$ python -q
>>> import numpy as np
>>> import numpy.linalg as la
>>> np.set_printoptions(precision=2, suppress=True, linewidth=160)
>>> tidy = lambda a: np.round(a, 2) + 0
>>> rng = np.random.default_rng(86)
>>> data = np.triu(rng.random((7, 7)) < 0.4, 1).astype(int)
>>> data = data + data.T
>>> print(data)
[[0 1 0 1 1 0 0]
 [1 0 1 1 1 1 1]
 [0 1 0 0 1 0 0]
 [1 1 0 0 0 0 1]
 [1 1 1 0 0 1 0]
 [0 1 0 0 1 0 0]
 [0 1 0 1 0 0 0]]
>>> print(np.abs(np.diag(la.qr(data)[1])) > 1e-9)
[ True  True  True  True  True False  True]
>>> print(tidy(np.trace(la.pinv(data) @ data)))
6.0
>>> basis = np.array([[1.1, 1.2, 0.4, 0.4], [-0.5, 1.6, 1.4, 1.1]])
>>> M = np.array([[3, -2],
...     [3, -1],
...     [3, -1],
...     [-2, -1],
...     [-3, -1],
...     [0, -1],
...     [2, -2],
...     [0, 0],
...     [-1, -1],
...     [-2, -3],
...     [2, -2],
...     [0, 1],
...     [3, 3],
...     [-3, 2],
...     [3, 3]]) @ basis + 0.1 * rng.normal(size=(15, 4))
>>> print(tidy(M))
[[ 4.45  0.47 -1.74 -0.97]
 [ 3.87  2.04 -0.22  0.12]
 [ 3.83  1.95 -0.22  0.05]
 [-1.85 -3.86 -2.23 -1.97]
 [-2.93 -5.37 -2.58 -2.27]
 [ 0.45 -1.54 -1.32 -1.21]
 [ 3.24 -0.67 -2.03 -1.28]
 [-0.16  0.14 -0.03  0.16]
 [-0.66 -2.88 -1.91 -1.53]
 [-0.78 -7.01 -5.05 -4.13]
 [ 3.15 -0.82 -2.15 -1.16]
 [-0.65  1.63  1.4   1.05]
 [ 2.06  8.35  5.39  4.27]
 [-4.31 -0.41  1.47  0.91]
 [ 1.79  8.44  5.37  4.53]]
>>> print(tidy(la.norm(M, 1)), tidy(la.norm(M, np.inf)))
45.56 20.13
>>> print(tidy(la.norm(M[12] - M[7])))
10.88
>>> D = la.norm(M[:, None] - M[None], axis=-1)
>>> print((D + 1e9 * np.eye(15)).round(6).argmin(axis=1))
[ 6  2  1  8  3  8 10 11  3  4  6  7 14 11 12]
>>> print(D.shape)
(15, 15)
>>> print(D[5].round(6).argsort(kind="stable")[:4])
[ 5  8  7 10]
>>> print(la.matrix_rank(D ** 2))
6
>>> print(D.mean(axis=1).argmax())
14
>>> print(tidy(D[:5, :5]))
[[ 0.    2.51  2.44  7.73  9.54]
 [ 2.51  0.    0.12  8.71 10.6 ]
 [ 2.44  0.12  0.    8.61 10.5 ]
 [ 7.73  8.71  8.61  0.    1.91]
 [ 9.54 10.6  10.5   1.91  0.  ]]
>>> Ac = M - M.mean(axis=0)
>>> vecs = la.svd(Ac)[2][:2]
>>> A2 = Ac - Ac @ vecs.T @ vecs
>>> print(tidy((Ac @ vecs.T).std(axis=0)))
[5.45 2.57]
>>> print(tidy(np.cov(Ac @ vecs.T, rowvar=False)))
[[31.84  0.  ]
 [ 0.    7.09]]
>>> ang = np.radians(36)
>>> R = np.eye(4)
>>> R[3, 3] = R[1, 1] = np.cos(ang)
>>> R[3, 1], R[1, 3] = -np.sin(ang), np.sin(ang)
>>> print(tidy(R))
[[ 1.    0.    0.    0.  ]
 [ 0.    0.81  0.    0.59]
 [ 0.    0.    1.    0.  ]
 [ 0.   -0.59  0.    0.81]]
>>> A2 = M @ R.T
>>> print(np.allclose(M @ M.T, A2 @ A2.T))
True
>>> print(tidy(np.abs(A2 - M).max(axis=0)))
[0.   1.09 0.   5.83]
>>> print(tidy(la.svd(M, compute_uv=False)), tidy(la.svd(A2, compute_uv=False)))
[21.12 10.53  0.38  0.33] [21.12 10.53  0.38  0.33]
>>> X = np.load("case9.npy")
>>> print(tidy(X))
[[-0.61 -0.23  0.41  0.5   0.19  0.2   0.29]
 [ 0.13 -0.73 -0.46 -0.14  0.12  0.11  0.43]
 [ 0.34 -0.11 -0.28  0.76 -0.11  0.25 -0.38]
 [ 0.17  0.46 -0.08 -0.09  0.1   0.77  0.39]
 [ 0.54 -0.1   0.53  0.15 -0.43 -0.15  0.44]
 [-0.2   0.4  -0.49  0.32 -0.2  -0.43  0.48]
 [ 0.37  0.14  0.1   0.17  0.84 -0.3   0.12]]
>>> print(tidy((X - X.T) / 2))
[[ 0.   -0.18  0.04  0.16 -0.17  0.2  -0.04]
 [ 0.18  0.   -0.18 -0.3   0.11 -0.15  0.15]
 [-0.04  0.18  0.    0.42 -0.32  0.37 -0.24]
 [-0.16  0.3  -0.42  0.   -0.03  0.23  0.11]
 [ 0.17 -0.11  0.32  0.03  0.    0.02 -0.2 ]
 [-0.2   0.15 -0.37 -0.23 -0.02  0.    0.39]
 [ 0.04 -0.15  0.24 -0.11  0.2  -0.39  0.  ]]
>>> print(tidy((X + X.T) / 2))
[[-0.61 -0.05  0.37  0.33  0.37  0.    0.33]
 [-0.05 -0.73 -0.29  0.16  0.01  0.26  0.29]
 [ 0.37 -0.29 -0.28  0.34  0.21 -0.12 -0.14]
 [ 0.33  0.16  0.34 -0.09  0.12  0.54  0.28]
 [ 0.37  0.01  0.21  0.12 -0.43 -0.18  0.64]
 [ 0.    0.26 -0.12  0.54 -0.18 -0.43  0.09]
 [ 0.33  0.29 -0.14  0.28  0.64  0.09  0.12]]
>>> print(np.allclose(X, X.T))
False
>>> print(np.allclose(X @ X.T, X.T @ X))
True
>>> A2 = np.array([[0, 1, 3, -1, 2, 0, 2, -3]])
>>> K = A2.T @ A2
>>> print(K)
[[ 0  0  0  0  0  0  0  0]
 [ 0  1  3 -1  2  0  2 -3]
 [ 0  3  9 -3  6  0  6 -9]
 [ 0 -1 -3  1 -2  0 -2  3]
 [ 0  2  6 -2  4  0  4 -6]
 [ 0  0  0  0  0  0  0  0]
 [ 0  2  6 -2  4  0  4 -6]
 [ 0 -3 -9  3 -6  0 -6  9]]
>>> print(la.matrix_rank(K, rtol=0.1))
1
>>> print(np.argsort(-la.norm(K, axis=0).round(6), kind="stable")[:3])
[2 7 4]
>>> evals, vecs = la.eigh(K)
>>> print(tidy(evals))
[ 0.  0.  0.  0.  0.  0.  0. 28.]
>>> print(tidy(vecs.T @ K @ vecs))
[[ 0.  0.  0.  0.  0.  0.  0.  0.]
 [ 0.  0.  0.  0.  0.  0.  0.  0.]
 [ 0.  0.  0.  0.  0.  0.  0.  0.]
 [ 0.  0.  0.  0.  0.  0.  0.  0.]
 [ 0.  0.  0.  0.  0.  0.  0.  0.]
 [ 0.  0.  0.  0.  0.  0.  0.  0.]
 [ 0.  0.  0.  0.  0.  0.  0.  0.]
 [ 0.  0.  0.  0.  0.  0.  0. 28.]]
>>> print(tidy(la.svd(K, compute_uv=False)))
[28.  0.  0.  0.  0.  0.  0.  0.]
>>> print(np.unique(evals.round(6) + 0, return_counts=True)[1])
[7 1]
>>> U, sigma, Vh = la.svd(K)
>>> vecs = Vh[:(sigma > 1e-8).sum()]
>>> vec = K[6] + 4 * K[7] + rng.integers(2) * np.eye(8)[5]
>>> print(vec)
[  0. -10. -30.  10. -20.   1. -20.  30.]
>>> print(la.matrix_rank(np.vstack([K, vec])))
2
>>> print(tidy(vecs.T @ vecs))
[[ 0.    0.    0.    0.    0.    0.    0.    0.  ]
 [ 0.    0.04  0.11 -0.04  0.07  0.    0.07 -0.11]
 [ 0.    0.11  0.32 -0.11  0.21  0.    0.21 -0.32]
 [ 0.   -0.04 -0.11  0.04 -0.07  0.   -0.07  0.11]
 [ 0.    0.07  0.21 -0.07  0.14  0.    0.14 -0.21]
 [ 0.    0.    0.    0.    0.    0.    0.    0.  ]
 [ 0.    0.07  0.21 -0.07  0.14  0.    0.14 -0.21]
 [ 0.   -0.11 -0.32  0.11 -0.21  0.   -0.21  0.32]]
>>> feats = np.load("block7.npy")
>>> print(feats)
[[6. 0. 0. 0. 0. 0. 0. 5.]
 [0. 6. 0. 5. 0. 0. 5. 0.]
 [0. 0. 6. 0. 5. 5. 0. 0.]
 [0. 5. 0. 6. 0. 0. 5. 0.]
 [0. 0. 5. 0. 6. 5. 0. 0.]
 [0. 0. 5. 0. 5. 6. 0. 0.]
 [0. 5. 0. 5. 0. 0. 6. 0.]
 [5. 0. 0. 0. 0. 0. 0. 6.]]
>>> evals, vecs = la.eigh(feats)
>>> print(tidy(evals))
[ 1.  1.  1.  1.  1. 11. 16. 16.]
>>> print(tidy(vecs @ np.diag(evals) @ vecs.T))
[[6. 0. 0. 0. 0. 0. 0. 5.]
 [0. 6. 0. 5. 0. 0. 5. 0.]
 [0. 0. 6. 0. 5. 5. 0. 0.]
 [0. 5. 0. 6. 0. 0. 5. 0.]
 [0. 0. 5. 0. 6. 5. 0. 0.]
 [0. 0. 5. 0. 5. 6. 0. 0.]
 [0. 5. 0. 5. 0. 0. 6. 0.]
 [5. 0. 0. 0. 0. 0. 0. 6.]]
>>> print(tidy(la.eigvalsh(feats + 3 * np.eye(8))))
[ 4.  4.  4.  4.  4. 14. 19. 19.]
>>> print((evals > 1e-8).sum(), (evals < -1e-8).sum())
8 0
>>> print(evals.sum(), np.trace(feats))
48.0 48.0
>>> U, sigma, Vh = la.svd(K)
>>> print(np.argmax(sigma[:-1] / (sigma[1:] + 1e-6)) + 1)
1
>>> print(tidy(sigma))
[28.  0.  0.  0.  0.  0.  0.  0.]
>>> A2 = U[:, :1] @ np.diag(sigma[:1]) @ Vh[:1]
>>> print(tidy(A2))
[[ 0.  0.  0.  0.  0.  0.  0.  0.]
 [ 0.  1.  3. -1.  2.  0.  2. -3.]
 [ 0.  3.  9. -3.  6.  0.  6. -9.]
 [ 0. -1. -3.  1. -2.  0. -2.  3.]
 [ 0.  2.  6. -2.  4.  0.  4. -6.]
 [ 0.  0.  0.  0.  0.  0.  0.  0.]
 [ 0.  2.  6. -2.  4.  0.  4. -6.]
 [ 0. -3. -9.  3. -6.  0. -6.  9.]]
>>> print(la.matrix_rank(A2))
1
>>> print(la.matrix_rank(K, rtol=0.05))
1
>>> print(tidy(la.norm(K - A2, 2)), tidy(sigma[1]))
0.0 0.0
>>> print(tidy(np.abs(K - A2).max()))
0.0
>>> print(tidy(la.norm(K - A2) / la.norm(K)))
0.0
>>> r = la.matrix_rank(A2)
>>> print(r)
1
>>> N = la.svd(A2)[2][r:].T
>>> print(np.allclose(A2 @ N, 0))
True
>>> print([int(la.matrix_rank(A2[:i])) for i in range(1, len(A2) + 1)])
[0, 1, 1, 1, 1, 1, 1, 1]
>>> A2 = feats[0, 0] * feats[1:] - np.outer(feats[1:, 0], feats[0])
>>> print(A2)
[[ 0. 36.  0. 30.  0.  0. 30.  0.]
 [ 0.  0. 36.  0. 30. 30.  0.  0.]
 [ 0. 30.  0. 36.  0.  0. 30.  0.]
 [ 0.  0. 30.  0. 36. 30.  0.  0.]
 [ 0.  0. 30.  0. 30. 36.  0.  0.]
 [ 0. 30.  0. 30.  0.  0. 36.  0.]
 [ 0.  0.  0.  0.  0.  0.  0. 11.]]
>>> print(tidy(feats[:, 0] / feats[0, 0]))
[1.   0.   0.   0.   0.   0.   0.   0.83]
>>> vec = np.array([0, 2, 1, 0, 3, 3, 1, 0])
>>> print((feats * vec).sum(axis=1))
[ 0. 17. 36. 15. 38. 38. 16.  0.]
>>> print(np.einsum("ij,j->i", feats, vec))
[ 0. 17. 36. 15. 38. 38. 16.  0.]
>>> print(feats @ (2 * vec))
[ 0. 34. 72. 30. 76. 76. 32.  0.]
>>> print(la.norm(feats @ vec) <= la.norm(feats, 2) * la.norm(vec) + 1e-9)
True
>>> print(feats @ np.eye(8)[7])
[5. 0. 0. 0. 0. 0. 0. 6.]
>>> A = -3 * np.eye(5) + np.ones((5, 5))
>>> print(A)
[[-2.  1.  1.  1.  1.]
 [ 1. -2.  1.  1.  1.]
 [ 1.  1. -2.  1.  1.]
 [ 1.  1.  1. -2.  1.]
 [ 1.  1.  1.  1. -2.]]
>>> print(tidy(np.sort(np.abs(la.eigvals(A)))))
[2. 3. 3. 3. 3.]
>>> A.inv()
Traceback (most recent call last):
  File "<python-input-93>", line 1, in <module>
    A.inv()
    ^^^^^
AttributeError: 'numpy.ndarray' object has no attribute 'inv'
>>> print(tidy(la.matrix_power(A, 4)))
[[ 68. -13. -13. -13. -13.]
 [-13.  68. -13. -13. -13.]
 [-13. -13.  68. -13. -13.]
 [-13. -13. -13.  68. -13.]
 [-13. -13. -13. -13.  68.]]
